$ python -q
>>> import numpy as np
>>> import numpy.linalg as la
>>> np.set_printoptions(precision=1, suppress=True, linewidth=200, floatmode="fixed")
>>> K = np.load("data.npy")
>>> print(K)
[[ 1.4  0.0  0.0  0.2]
 [ 1.0 -0.4  0.1  0.9]
 [-1.2  0.3 -0.2 -0.8]
 [ 0.6  1.1  1.2  2.6]
 [-1.6 -0.2  0.2 -0.3]
 [ 1.9 -2.1 -0.2  2.0]
 [ 2.2  1.5  1.3 -0.4]
 [-0.5 -1.6 -0.3 -0.2]
 [ 0.0  0.9 -0.8  0.1]
 [ 2.3  1.2 -0.5  0.8]
 [-6.5  6.5  1.0  3.5]
 [ 0.8  0.9  0.4  1.7]
 [ 1.5  0.2  0.5  0.4]
 [ 0.3 -1.6 -0.6  2.3]
 [-0.3 -0.8 -1.3 -0.1]
 [ 0.2 -0.3  0.2 -0.5]
 [-0.1  0.9  0.4 -0.2]
 [-0.1 -0.2 -0.1 -0.2]
 [ 0.0  0.1  2.5 -0.1]
 [ 1.7  0.2 -0.1 -0.4]
 [-1.4  0.3 -1.0 -0.9]
 [-0.3  0.8  0.6  0.0]
 [-0.3 -2.1  0.9 -0.8]
 [ 0.8 -0.8  1.1  0.7]
 [ 1.3 -0.7 -1.1 -0.7]]
>>> cen = K - K.mean(axis=0)
>>> Uu, sigma, Vt = la.svd(cen, full_matrices=False)
>>> print(np.round((sigma ** 2).sum() ** 2 / (sigma ** 4).sum(), 1))
2.3
>>> print(np.searchsorted(np.cumsum(sigma ** 2) / (sigma ** 2).sum(), 0.9) + 1)
3
>>> print(np.abs(Uu[:, 0]).argmax())
10
>>> print(np.abs(Vt[-1]))
[0.2 0.3 0.9 0.1]
>>> B = np.c_[K[:, :3] @ np.array([[-4, 4, -2], [-1, 3, 1], [-1, 1, -3]]), np.array([5, -5, 0, 4, -3, 2, -5, 0, 2, -3, -3, -4, 1, -4, 1, 1, 3, 3, -1, 0, -1, -3, -3, 5, 5])]
>>> print(B.round(1) + 0)
[[ -5.6   5.6  -2.8   5.0]
 [ -3.7   2.9  -2.7  -5.0]
 [  4.7  -4.1   3.3   0.0]
 [ -4.7   6.9  -3.7   4.0]
 [  6.4  -6.8   2.4  -3.0]
 [ -5.3   1.1  -5.3   2.0]
 [-11.6  14.6  -6.8  -5.0]
 [  3.9  -7.1   0.3   0.0]
 [ -0.1   1.9   3.3   2.0]
 [ -9.9  12.3  -1.9  -3.0]
 [ 18.5  -5.5  16.5  -3.0]
 [ -4.5   6.3  -1.9  -4.0]
 [ -6.7   7.1  -4.3   1.0]
 [  1.0  -4.2  -0.4  -4.0]
 [  3.3  -4.9   3.7   1.0]
 [ -0.7   0.1  -1.3   1.0]
 [ -0.9   2.7  -0.1   3.0]
 [  0.7  -1.1   0.3   3.0]
 [ -2.6   2.8  -7.4  -1.0]
 [ -6.9   7.3  -2.9   0.0]
 [  6.3  -5.7   6.1  -1.0]
 [ -0.2   1.8  -0.4  -3.0]
 [  2.4  -6.6  -4.2  -3.0]
 [ -3.5   1.9  -5.7   5.0]
 [ -3.4   2.0   0.0   5.0]]
>>> print(la.matrix_rank(np.c_[K, B]))
5
>>> print(np.round(la.lstsq(K, B[:, 0])[0], 1) + 0)
[-4.0 -1.0 -1.0  0.0]
>>> print(la.matrix_rank(B))
4
>>> labels = K[:, 1] > np.median(K[:, 1])
>>> u = K[labels].mean(axis=0) - K[~labels].mean(axis=0)
>>> print(np.round((((K - K.mean(axis=0)) @ u > 0) == labels).mean(), 1))
0.9
>>> print(labels.astype(int))
[0 0 1 1 0 0 1 0 1 1 1 1 1 0 0 0 1 0 0 1 1 1 0 0 0]
>>> D = la.norm(K[:, None] - K[None], axis=-1)
>>> print(la.matrix_rank(D ** 2))
6
>>> print(D.mean(axis=1).argmax())
10
>>> print(D.shape)
(25, 25)
>>> print(la.norm(K - K.mean(axis=0), axis=1))
[1.3 1.1 1.8 2.7 1.9 3.3 2.8 2.0 1.3 2.5 9.7 1.7 1.4 2.7 1.9 1.0 1.0 0.8 2.4 1.8 2.3 1.0 2.7 1.5 2.2]
>>> print(D[5])
[ 2.8  2.2  4.8  3.8  4.6  0.0  4.6  3.3  4.1  3.5 12.2  3.3  2.9  1.7  3.5  3.5  4.3  3.5  4.5  3.3  5.1  4.2  3.7  2.5  3.2]
>>> print(np.unravel_index(D.round(6).argmax(), D.shape))
(np.int64(5), np.int64(10))
>>> data = np.load("a.npy")
>>> print(data)
[[ 1.2 -0.5  0.4 -1.2 -0.9]
 [-0.1  1.4  1.2 -0.6  0.5]
 [-1.4 -0.8  1.0 -0.3 -0.6]
 [-0.3  1.1 -0.4  0.3 -1.6]
 [-0.7  0.2 -1.1 -1.4  0.3]]
>>> O, Rm = la.qr(data)
>>> print(round(float(abs(Rm[0, 0])), 1), round(la.norm(data[:, 0]), 1))
2.0 2.0
>>> print(np.trace(O @ O.T))
5.0
>>> print(np.round(O.T @ O, 1) + 0)
[[1.0 0.0 0.0 0.0 0.0]
 [0.0 1.0 0.0 0.0 0.0]
 [0.0 0.0 1.0 0.0 0.0]
 [0.0 0.0 0.0 1.0 0.0]
 [0.0 0.0 0.0 0.0 1.0]]
>>> E = np.load("sample5.npy")
>>> print(E)
[[  5   2   2   0]
 [  6   7   2   1]
 [  3   2  -2   5]
 [  2   1  -2  10]
 [ -2   0  -7  15]
 [  2  -1 -10  13]
 [  7   1  -7  10]
 [ 10   5  -7  11]
 [ 11   0 -10   7]
 [ 15   2 -13   4]
 [ 18   5 -15   3]
 [ 13   5 -10  -2]
 [  8   2  -6  -7]
 [  5  -1  -4  -4]
 [  6  -6  -2  -5]
 [ 10  -2  -5  -5]
 [ 12   2  -3  -6]
 [ 15   5  -2  -1]
 [ 20   9   3  -1]
 [ 24   7   3  -1]]
>>> hat = E @ la.solve(E.T @ E, E.T)
>>> print(hat @ E[:, 0])
[ 5.0  6.0  3.0  2.0 -2.0  2.0  7.0 10.0 11.0 15.0 18.0 13.0  8.0  5.0  6.0 10.0 12.0 15.0 20.0 24.0]
>>> print(np.round(np.diag(hat), 1) + 0)
[0.0 0.2 0.0 0.1 0.2 0.2 0.1 0.2 0.2 0.2 0.3 0.3 0.2 0.1 0.4 0.2 0.1 0.1 0.3 0.5]
>>> print(la.matrix_rank(np.eye(20) - hat))
16
>>> cen = E - E.mean(axis=0)
>>> Uu, sigma, Vt = la.svd(cen, full_matrices=False)
>>> print(np.abs(Vt[-1]))
[0.4 0.8 0.3 0.2]
>>> print(np.round(sigma ** 2 / (sigma ** 2).sum(), 1) + 0)
[0.5 0.3 0.2 0.0]
>>> print(Vt[0] * np.sign(Vt[0, np.abs(Vt[0]).argmax()]))
[-0.7 -0.2 -0.2  0.7]
>>> print(np.abs(Vt[0]).argmax())
3
>>> print(np.abs(Uu[:, 0]).argmax())
4
>>> print(la.matrix_rank(cen))
4
>>> vec = np.array([5, -6, -2, 9])
>>> print(E @ np.ones(4))
[ 9.0 16.0  8.0 11.0  6.0  4.0 11.0 19.0  8.0  8.0 11.0  6.0 -3.0 -4.0 -7.0 -2.0  5.0 17.0 31.0 33.0]
>>> print(E * vec)
[[ 25 -12  -4   0]
 [ 30 -42  -4   9]
 [ 15 -12   4  45]
 [ 10  -6   4  90]
 [-10   0  14 135]
 [ 10   6  20 117]
 [ 35  -6  14  90]
 [ 50 -30  14  99]
 [ 55   0  20  63]
 [ 75 -12  26  36]
 [ 90 -30  30  27]
 [ 65 -30  20 -18]
 [ 40 -12  12 -63]
 [ 25   6   8 -36]
 [ 30  36   4 -45]
 [ 50  12  10 -45]
 [ 60 -12   6 -54]
 [ 75 -30   4  -9]
 [100 -54  -6  -9]
 [120 -42  -6  -9]]
>>> print((E @ vec).argmax())
5
>>> print(E @ np.eye(4)[1])
[ 2.0  7.0  2.0  1.0  0.0 -1.0  1.0  5.0  0.0  2.0  5.0  5.0  2.0 -1.0 -6.0 -2.0  2.0  5.0  9.0  7.0]
>>> print((E * vec).sum(axis=1))
[  9  -7  52  98 139 153 133 133 138 125 117  37 -23   3  25  27   0  40  31  63]
>>> print(E @ vec)
[  9  -7  52  98 139 153 133 133 138 125 117  37 -23   3  25  27   0  40  31  63]
